$ ipython --no-banner

In [1]: import numpy as np

In [2]: import numpy.linalg as la

In [3]: np.set_printoptions(precision=2, suppress=True, linewidth=160, legacy="1.25")

In [4]: M = np.load("case5.npy")

In [5]: print(M)
[[ 10  12  -9  14   3 -10  30 -11]
 [  8   9 -15  16   6 -17  33  -7]
 [  0  -1 -13   8   6 -15  15   3]
 [  8   9 -15  16   6 -17  33  -7]
 [  6   7  -8  10   3  -9  21  -6]]

In [6]: print(np.unique(M.round(6), axis=0).shape)
(4, 8)

In [7]: print(la.lstsq(M[:-1].T, M[-1])[2])
2

In [8]: print(np.allclose(M[:-1].T @ la.lstsq(M[:-1].T, M[-1])[0], M[-1]))
True

In [9]: u, r1 = M[3], M[1]

In [10]: print(u @ u)
2089

In [11]: print(u @ r1)
2089

In [12]: pr = (u @ r1) / (u @ u) * u

In [13]: print(round(la.norm(u + r1) ** 2 + la.norm(u - r1) ** 2, 2))
8356.0

In [14]: print(r1 - pr)
[0. 0. 0. 0. 0. 0. 0. 0.]

In [15]: left, sig, vt = la.svd(M)

In [16]: vecs = vt[:(sig > 1e-8).sum()]

In [17]: rng = np.random.default_rng(958)

In [18]: x = M[2] + 2 * M[0] + rng.integers(2) * np.eye(8)[7]

In [19]: print(x)
[ 20.  23. -31.  36.  12. -35.  75. -19.]

In [20]: print(la.matrix_rank(np.vstack([M, x])))
2

In [21]: print(np.allclose(vecs.T @ vecs @ x, x))
True

In [22]: print(round(la.norm(x - vecs.T @ vecs @ x), 2))
0.0

In [23]: A2 = M + rng.integers(-2, 3, (5, 2)) @ rng.integers(-2, 3, (2, 8))

In [24]: print(A2)
[[ 10  12  -9  14   3 -10  30 -11]
 [  5   8 -17  17   1 -17  30  -5]
 [ -2  -2 -15   9   4 -14  14   3]
 [  6   7 -19  18   8 -13  35 -11]
 [  2   5 -12  12  -1  -7  19  -6]]

In [25]: print(np.round(la.svd(A2 - M, compute_uv=False), 2) + 0)
[11.46  8.34  0.    0.    0.  ]

In [26]: print(A2 - M)
[[ 0  0  0  0  0  0  0  0]
 [-3 -1 -2  1 -5  0 -3  2]
 [-2 -1 -2  1 -2  1 -1  0]
 [-2 -2 -4  2  2  4  2 -4]
 [-4 -2 -4  2 -4  2 -2  0]]

In [27]: print(np.abs(A2 - M).sum(axis=1))
[ 0 17 10 22 20]

In [28]: A2 = np.array([[1, 1], [1, -1]])

In [29]: feats = np.kron(A2, np.kron(A2, A2))[rng.permutation(8)][:4]

In [30]: print(feats)
[[ 1  1  1  1  1  1  1  1]
 [ 1  1  1  1 -1 -1 -1 -1]
 [ 1 -1  1 -1  1 -1  1 -1]
 [ 1  1 -1 -1 -1 -1  1  1]]

In [31]: u, r1 = feats[1], feats[3]

In [32]: print(u @ u)
8

In [33]: pr = (u @ r1) / (u @ u) * u

In [34]: print(round(la.norm(u + r1) ** 2 + la.norm(u - r1) ** 2, 2))
32.0

In [35]: print(r1 - pr)
[ 1.  1. -1. -1. -1. -1.  1.  1.]

In [36]: left, sig, vt = la.svd(feats, full_matrices=False)

In [37]: print(np.round(left.T @ left, 2) + 0)
[[1. 0. 0. 0.]
 [0. 1. 0. 0.]
 [0. 0. 1. 0.]
 [0. 0. 0. 1.]]

In [38]: print(np.round(left.T @ feats @ vt.T, 2) + 0)
[[2.83 0.   0.   0.  ]
 [0.   2.83 0.   0.  ]
 [0.   0.   2.83 0.  ]
 [0.   0.   0.   2.83]]

In [39]: print(sig)
[2.83 2.83 2.83 2.83]

In [40]: feats @ feats
Traceback (most recent call last):
  Cell In[40], line 1
    feats @ feats
ValueError: matmul: Input operand 1 has a mismatch in its core dimension 0, with gufunc signature (n?,k),(k,m?)->(n?,m?) (size 4 is different from 8)


In [41]: G = feats.T @ feats

In [42]: print(np.allclose(G, G.T))
True

In [43]: print(np.diag(G))
[4 4 4 4 4 4 4 4]

In [44]: print(G)
[[ 4  2  2  0  0 -2  2  0]
 [ 2  4  0  2 -2  0  0  2]
 [ 2  0  4  2  2  0  0 -2]
 [ 0  2  2  4  0  2 -2  0]
 [ 0 -2  2  0  4  2  2  0]
 [-2  0  0  2  2  4  0  2]
 [ 2  0  0 -2  2  0  4  2]
 [ 0  2 -2  0  0  2  2  4]]

In [45]: print(np.trace(G), (feats ** 2).sum())
32 32

In [46]: print((feats @ feats.T).shape)
(4, 4)

In [47]: print(la.svd(feats, compute_uv=False) ** 2)
[8. 8. 8. 8.]

In [48]: u = np.array([-1, 0, 0, 2, -1, -2, -2, -2, 1])

In [49]: r1 = np.array([3, 1, -3, 3, 0, -2, 2, 2, 3, 0])

In [50]: J = u[:, None] + r1[None, :]

In [51]: print(J)
[[ 2  0 -4  2 -1 -3  1  1  2 -1]
 [ 3  1 -3  3  0 -2  2  2  3  0]
 [ 3  1 -3  3  0 -2  2  2  3  0]
 [ 5  3 -1  5  2  0  4  4  5  2]
 [ 2  0 -4  2 -1 -3  1  1  2 -1]
 [ 1 -1 -5  1 -2 -4  0  0  1 -2]
 [ 1 -1 -5  1 -2 -4  0  0  1 -2]
 [ 1 -1 -5  1 -2 -4  0  0  1 -2]
 [ 4  2 -2  4  1 -1  3  3  4  1]]

In [52]: # row 2 repeats row 1

In [53]: left, sig, vt = la.svd(J)

In [54]: vecs = vt[:(sig > 1e-8).sum()]

In [55]: x = J[5] + 5 * J[6] + rng.integers(2) * np.eye(10)[9]

In [56]: print(x)
[  6.  -6. -30.   6. -12. -24.   0.   0.   6. -12.]

In [57]: print(round(float(la.norm(x - vecs.T @ vecs @ x)), 2))
0.0

In [58]: print(la.matrix_rank(np.vstack([J, x])))
2

In [59]: rk = la.matrix_rank(J)

In [60]: print(rk)
2

In [61]: ns = la.svd(J)[2][rk:].T

In [62]: print([int(la.matrix_rank(J[:i])) for i in range(1, len(J) + 1)])
[1, 2, 2, 2, 2, 2, 2, 2, 2]

In [63]: print(np.allclose(J @ ns, 0))
True

In [64]: print([int(la.matrix_rank(np.delete(J, i, axis=0))) for i in range(9)])
[2, 2, 2, 2, 2, 2, 2, 2, 2]

In [65]: print([int(la.matrix_rank(J[:, :j + 1])) for j in range(10)])
[1, 2, 2, 2, 2, 2, 2, 2, 2, 2]

In [66]: X = np.load("mat.npy")

In [67]: print(X)
[[-8.04 -1.03 -5.86]
 [-0.72  9.04 -4.22]
 [-4.16 -9.08  0.42]
 [-6.26 -7.58 -1.83]
 [-3.26 -9.37  1.24]
 [ 3.96  9.16 -0.61]
 [ 7.18 -2.34  6.55]
 [ 8.1   2.43  5.34]
 [ 5.07  8.6   0.49]
 [-0.94  8.95 -4.35]
 [-5.66 -8.17 -1.12]
 [ 8.04  1.04  5.86]
 [-0.3  -9.35  3.54]
 [ 7.94  0.32  6.07]
 [-4.94  6.01 -6.28]
 [-7.74  0.61 -6.3 ]
 [ 7.8  -0.39  6.25]
 [-6.72 -6.99 -2.42]
 [-7.92 -0.21 -6.1 ]
 [ 6.55  7.23  2.19]
 [-5.25 -8.49 -0.67]
 [-7.39 -5.79 -3.43]
 [-8.09 -2.64 -5.25]
 [-8.1  -2.49 -5.31]
 [-4.6  -8.88 -0.01]
 [-0.63 -9.41  3.32]
 [-8.   -3.6  -4.79]
 [-3.11  7.72 -5.55]
 [-7.12 -6.34 -3.  ]
 [-7.1   2.54 -6.57]]

In [68]: # rank 2

In [69]: print(round(float(np.trace(la.pinv(X) @ X)), 2))
2.0

In [70]: print(X @ la.pinv(X) @ X)
[[-8.04 -1.03 -5.86]
 [-0.72  9.04 -4.22]
 [-4.16 -9.08  0.42]
 [-6.26 -7.58 -1.83]
 [-3.26 -9.37  1.24]
 [ 3.96  9.16 -0.61]
 [ 7.18 -2.34  6.55]
 [ 8.1   2.43  5.34]
 [ 5.07  8.6   0.49]
 [-0.94  8.95 -4.35]
 [-5.66 -8.17 -1.12]
 [ 8.04  1.04  5.86]
 [-0.3  -9.35  3.54]
 [ 7.94  0.32  6.07]
 [-4.94  6.01 -6.28]
 [-7.74  0.61 -6.3 ]
 [ 7.8  -0.39  6.25]
 [-6.72 -6.99 -2.42]
 [-7.92 -0.21 -6.1 ]
 [ 6.55  7.23  2.19]
 [-5.25 -8.49 -0.67]
 [-7.39 -5.79 -3.43]
 [-8.09 -2.64 -5.25]
 [-8.1  -2.49 -5.31]
 [-4.6  -8.88 -0.01]
 [-0.63 -9.41  3.32]
 [-8.   -3.6  -4.79]
 [-3.11  7.72 -5.55]
 [-7.12 -6.34 -3.  ]
 [-7.1   2.54 -6.57]]

In [71]: print(np.unique(X.round(6), axis=0).shape)
(30, 3)

In [72]: rk = la.matrix_rank(X)

In [73]: print(rk)
2

In [74]: ns = la.svd(X)[2][rk:].T

In [75]: print([int(la.matrix_rank(X[:i])) for i in range(1, len(X) + 1)])
[1, 2, 2, 2, 2, 2, 2, 2, 2, 2, 2, 2, 2, 2, 2, 2, 2, 2, 2, 2, 2, 2, 2, 2, 2, 2, 2, 2, 2, 2]

In [76]: print(np.allclose(X @ ns, 0))
True

In [77]: print(ns @ ns.T)
[[ 0.34 -0.18 -0.44]
 [-0.18  0.09  0.23]
 [-0.44  0.23  0.56]]

In [78]: print(ns.shape)
(3, 1)

In [79]: d = la.norm(X[:, None] - X[None], axis=-1)

In [80]: print(d.mean(axis=1).argmax())
19

In [81]: print(np.unravel_index(d.round(6).argmax(), d.shape))
(0, 11)

In [82]: A = np.loadtxt("data.csv", delimiter=",")

In [83]: print(A)
[[  4.  -4.   4.   8.   1.   6.   8.  -2.]
 [ -4.  19. -16. -32.  -4. -24. -32.   8.]
 [  4. -16.  19.  32.   4.  24.  32.  -8.]
 [  8. -32.  32.  67.   8.  48.  64. -16.]
 [  1.  -4.   4.   8.   4.   6.   8.  -2.]
 [  6. -24.  24.  48.   6.  39.  48. -12.]
 [  8. -32.  32.  64.   8.  48.  67. -16.]
 [ -2.   8.  -8. -16.  -2. -12. -16.   7.]]

In [84]: lab = rng.permutation(8)

In [85]: A2 = A[:, lab] * rng.choice([-1, 1], 8)

In [86]: print(A2)
[[ -2.   4.   4.  -8.   8.  -1.  -6.   4.]
 [  8.  -4. -16.  32. -32.   4.  24. -19.]
 [ -8.   4.  19. -32.  32.  -4. -24.  16.]
 [-16.   8.  32. -67.  64.  -8. -48.  32.]
 [ -2.   1.   4.  -8.   8.  -4.  -6.   4.]
 [-12.   6.  24. -48.  48.  -6. -39.  24.]
 [-16.   8.  32. -64.  67.  -8. -48.  32.]
 [  7.  -2.  -8.  16. -16.   2.  12.  -8.]]

In [87]: left, _, vt = la.svd(A.T @ A2)

In [88]: print(np.round(left @ vt, 2) + 0)
[[ 0.  1.  0.  0.  0.  0.  0.  0.]
 [ 0.  0.  0.  0.  0.  0.  0. -1.]
 [ 0.  0.  1.  0.  0.  0.  0.  0.]
 [ 0.  0.  0. -1.  0.  0.  0.  0.]
 [ 0.  0.  0.  0.  0. -1.  0.  0.]
 [ 0.  0.  0.  0.  0.  0. -1.  0.]
 [ 0.  0.  0.  0.  1.  0.  0.  0.]
 [ 1.  0.  0.  0.  0.  0.  0.  0.]]

In [89]: print(lab)
[7 0 2 3 6 4 5 1]

In [90]: A2 = A / la.norm(A, axis=1, keepdims=True)

In [91]: G = A2 @ A2.T

In [92]: print((np.abs(G) > 0.9).astype(int))
[[1 1 1 1 1 1 1 1]
 [1 1 1 1 1 1 1 1]
 [1 1 1 1 1 1 1 1]
 [1 1 1 1 1 1 1 1]
 [1 1 1 1 1 1 1 1]
 [1 1 1 1 1 1 1 1]
 [1 1 1 1 1 1 1 1]
 [1 1 1 1 1 1 1 1]]

In [93]: print(np.argwhere(np.triu(np.abs(G) > 0.95, 1)))
[[0 1]
 [0 2]
 [0 3]
 [0 4]
 [0 5]
 [0 6]
 [0 7]
 [1 2]
 [1 3]
 [1 4]
 [1 5]
 [1 6]
 [1 7]
 [2 3]
 [2 4]
 [2 5]
 [2 6]
 [2 7]
 [3 4]
 [3 5]
 [3 6]
 [3 7]
 [4 5]
 [4 6]
 [4 7]
 [5 6]
 [5 7]
 [6 7]]

In [94]: print((G - 2 * np.eye(8)).round(6).argmax(axis=1))
[3 7 3 6 3 3 3 1]

In [95]: print(G[1])
[-0.98  1.   -1.   -1.   -0.98 -1.   -1.    0.99]

In [96]: evals, vecs = la.eigh(A)

In [97]: x = np.array([-3, -3, 2, -3, 5, -3, 4, -3])

In [98]: print(np.abs(A).sum(axis=1).max(), round(np.abs(evals).max(), 2))
275.0 205.0

In [99]: print(x @ A @ x / (x @ x), round(float(evals[0]), 2), round(evals[-1], 2))
6.6 3.0 205.0

In [100]: L = la.cholesky(A)

In [101]: print(la.eigvalsh(A).min() > 0)
True

In [102]: print(L @ L.T)
[[  4.  -4.   4.   8.   1.   6.   8.  -2.]
 [ -4.  19. -16. -32.  -4. -24. -32.   8.]
 [  4. -16.  19.  32.   4.  24.  32.  -8.]
 [  8. -32.  32.  67.   8.  48.  64. -16.]
 [  1.  -4.   4.   8.   4.   6.   8.  -2.]
 [  6. -24.  24.  48.   6.  39.  48. -12.]
 [  8. -32.  32.  64.   8.  48.  67. -16.]
 [ -2.   8.  -8. -16.  -2. -12. -16.   7.]]
